% ipython --no-banner

In [1]: import numpy as np

In [2]: np.set_printoptions(precision=3, suppress=True, linewidth=120, floatmode="fixed")

In [3]: def rnd(a):
   ...:     return np.round(a, 3) + 0
   ...: 

In [4]: feats = np.load("out14.npy")

In [5]: print(rnd(feats))
[[0.333 0.333 0.000 0.000 0.333 0.000]
 [0.000 0.500 0.000 0.000 0.500 0.000]
 [0.250 0.250 0.500 0.000 0.000 0.000]
 [0.000 0.333 0.333 0.333 0.000 0.000]
 [0.000 0.000 0.333 0.333 0.333 0.000]
 [0.500 0.000 0.000 0.000 0.000 0.500]]

In [6]: def softmax(z):
   ...:     e = np.exp(z - z.max(axis=-1, keepdims=True))
   ...:     return e / e.sum(axis=-1, keepdims=True)
   ...: 

In [7]: print(rnd(softmax(feats[2])))
[0.178 0.178 0.228 0.139 0.139 0.139]

In [8]: print(rnd(softmax(feats[2] + 2)))
[0.178 0.178 0.228 0.139 0.139 0.139]

In [9]: att = feats @ feats.T / np.sqrt(6)

In [10]: print(rnd(softmax(att)[2] @ feats))
[0.180 0.237 0.201 0.111 0.190 0.081]

In [11]: vec = np.array([3, 1, 5, 4, 5, 8])

In [12]: rhs = feats @ vec

In [13]: b, lr = np.zeros(6), 1 / np.linalg.norm(feats, 2) ** 2

In [14]: for i in range(60):
    ...:     b -= lr * feats.T @ (feats @ b - rhs)
    ...:     if i % 10 == 0: print(i, round(np.linalg.norm(feats @ b - rhs), 3))
    ...: 
0 2.931
10 0.641
20 0.382
30 0.293
40 0.231
50 0.183

In [15]: print(rnd(b))
[3.494 0.971 4.693 4.436 4.869 7.447]

In [16]: print(rnd(np.linalg.cond(feats)))
6.623

In [17]: C2 = feats.T @ feats

In [18]: print(np.trace(C2), (feats ** 2).sum())
2.375 2.375

In [19]: print(np.linalg.matrix_rank(C2))
6

In [20]: print(np.allclose(C2, C2.T))
True

In [21]: print(rnd(np.linalg.eigvalsh(C2)[::-1]))
[1.140 0.546 0.422 0.165 0.076 0.026]

In [22]: print(rnd(np.linalg.svd(feats, compute_uv=False) ** 2))
[1.140 0.546 0.422 0.165 0.076 0.026]

In [23]: print((feats @ feats.T).shape)
(6, 6)

In [24]: print(rnd(C2))
[[0.424 0.174 0.125 0.000 0.111 0.250]
 [0.174 0.535 0.236 0.111 0.361 0.000]
 [0.125 0.236 0.472 0.222 0.111 0.000]
 [0.000 0.111 0.222 0.222 0.111 0.000]
 [0.111 0.361 0.111 0.111 0.472 0.000]
 [0.250 0.000 0.000 0.000 0.000 0.250]]

In [25]: vec = np.array([2, 1, 1, 1, 2, 1])

In [26]: rhs = feats @ vec

In [27]: print(rnd(rhs))
[1.667 1.500 1.250 1.000 1.333 1.500]

In [28]: print(rnd(np.linalg.solve(feats, rhs + feats[:, 5])))
[2.000 1.000 1.000 1.000 2.000 2.000]

In [29]: print(rnd(np.linalg.solve(feats, rhs)))
[2.000 1.000 1.000 1.000 2.000 1.000]

In [30]: print(rnd(np.linalg.solve(feats, feats[:, 4])))
[0.000 0.000 0.000 0.000 1.000 0.000]

In [31]: E = np.load("block11.npy")

In [32]: print(E)
[[0.324 0.468]
 [0.468 0.676]]

In [33]: ev, vecs = np.linalg.eigh(E)

In [34]: print(rnd(vecs @ np.diag(ev) @ vecs.T))
[[0.324 0.468]
 [0.468 0.676]]

In [35]: print(rnd(np.linalg.eigvalsh(E + 5 * np.eye(2))))
[5.000 6.000]

In [36]: print(np.abs(vecs[:, -1]).round(6).argmax())
1

In [37]: print((ev > 1e-8).sum(), (ev < -1e-8).sum())
1 0

In [38]: print(rnd(ev))
[0.000 1.000]

In [39]: print(np.unique(ev.round(6) + 0, return_counts=True)[1])
[1 1]

In [40]: rk = np.linalg.matrix_rank(E)

In [41]: print(rk)
1

In [42]: ns = np.linalg.svd(E)[2][rk:].T

In [43]: print([int(np.linalg.matrix_rank(E[:, :j + 1])) for j in range(2)])
[1, 1]

In [44]: print(rnd(E @ ns))
[[0.000]
 [0.000]]

In [45]: print(rnd(ns[:, 0] / ns[np.abs(ns[:, 0]).round(6).argmax(), 0]))
[ 1.000 -0.692]

In [46]: print([int(np.linalg.matrix_rank(E[:i])) for i in range(1, len(E) + 1)])
[1, 1]

In [47]: print(np.allclose(E @ ns, 0))
True

In [48]: print([int(np.linalg.matrix_rank(np.delete(E, i, axis=0))) for i in range(2)])
[1, 1]

In [49]: vec = np.array([-2, 1])

In [50]: print(rnd(E @ E @ vec))
[-0.180 -0.260]

In [51]: print(E @ vec)
[-0.180 -0.260]

In [52]: ev, vecs = np.linalg.eigh(E)

In [53]: vec = np.array([-2, 5])

In [54]: print(rnd(vecs * np.abs(ev) @ vecs.T))
[[0.324 0.468]
 [0.468 0.676]]

In [55]: print(rnd(vec @ E @ vec / (vec @ vec)), rnd(ev[0]), ev[-1])
0.305 0.0 1.0

In [56]: print(rnd(np.abs(E).sum(axis=1).max()), np.abs(ev).max())
1.144 1.0

In [57]: K = np.loadtxt("run14.csv", delimiter=",")

In [58]: print(K)
[[-1.000 -3.000 -2.000]
 [-3.000 -1.000 -3.000]
 [-2.000 -3.000 -1.000]]

In [59]: B = np.linalg.inv(K)

In [60]: print(rnd(np.linalg.det(K) * np.linalg.det(B)))
1.0

In [61]: print(rnd(K @ B))
[[1.000 0.000 0.000]
 [0.000 1.000 0.000]
 [0.000 0.000 1.000]]

In [62]: print(rnd(np.linalg.det(K) * B))
[[-8.000  3.000  7.000]
 [ 3.000 -3.000  3.000]
 [ 7.000  3.000 -8.000]]

In [63]: print(rnd(np.linalg.slogdet(K)[0]))
-1.0

In [64]: vec = np.array([0, 3, -3])

In [65]: rhs = K @ vec

In [66]: print(rhs)
[-3.000  6.000 -6.000]

In [67]: print(rnd(np.linalg.solve(K, rhs)))
[ 0.000  3.000 -3.000]

In [68]: print(rnd(np.linalg.solve(K.T, K[2])))
[0.000 0.000 1.000]

In [69]: print(rnd(np.linalg.solve(K, K[:, 1])))
[0.000 1.000 0.000]

In [70]: print(rnd(np.linalg.solve(K, -3 * rhs)))
[ 0.000 -9.000  9.000]

In [71]: m1 = np.vander(np.arange(2) - 1, 3, increasing=True)

In [72]: print(m1)
[[ 1 -1  1]
 [ 1  0  0]]

In [73]: T = np.stack([m1, 5 * m1, m1[::-1]])

In [74]: print(np.linalg.matrix_rank(T))
[2 2 2]

In [75]: print(rnd(np.linalg.norm(T, axis=(1, 2))))
[ 2.000 10.000  2.000]

In [76]: print((T @ m1.T).shape)
(3, 2, 2)

In [77]: print(rnd(softmax(m1[0])))
[0.468 0.063 0.468]

In [78]: print(rnd(softmax(10 * m1[0])))
[0.500 0.000 0.500]

In [79]: print(softmax(m1).sum(axis=1))
[1.000 1.000]

In [80]: att = m1 @ m1.T / np.sqrt(3)

In [81]: print(rnd(softmax(att)))
[[0.760 0.240]
 [0.500 0.500]]

In [82]: print(softmax(att).round(6).argmax(axis=1))
[0 0]

In [83]: print(rnd(softmax(att)[0] @ m1))
[ 1.000 -0.760  0.760]

In [84]: vec = np.array([-2, -9, -4])

In [85]: print(m1 @ (2 * vec))
[ 6 -4]

In [86]: print(m1 * vec)
[[-2  9 -4]
 [-2  0  0]]

In [87]: print(np.linalg.norm(m1 @ vec) <= np.linalg.norm(m1, 2) * np.linalg.norm(vec) + 1e-9)
True
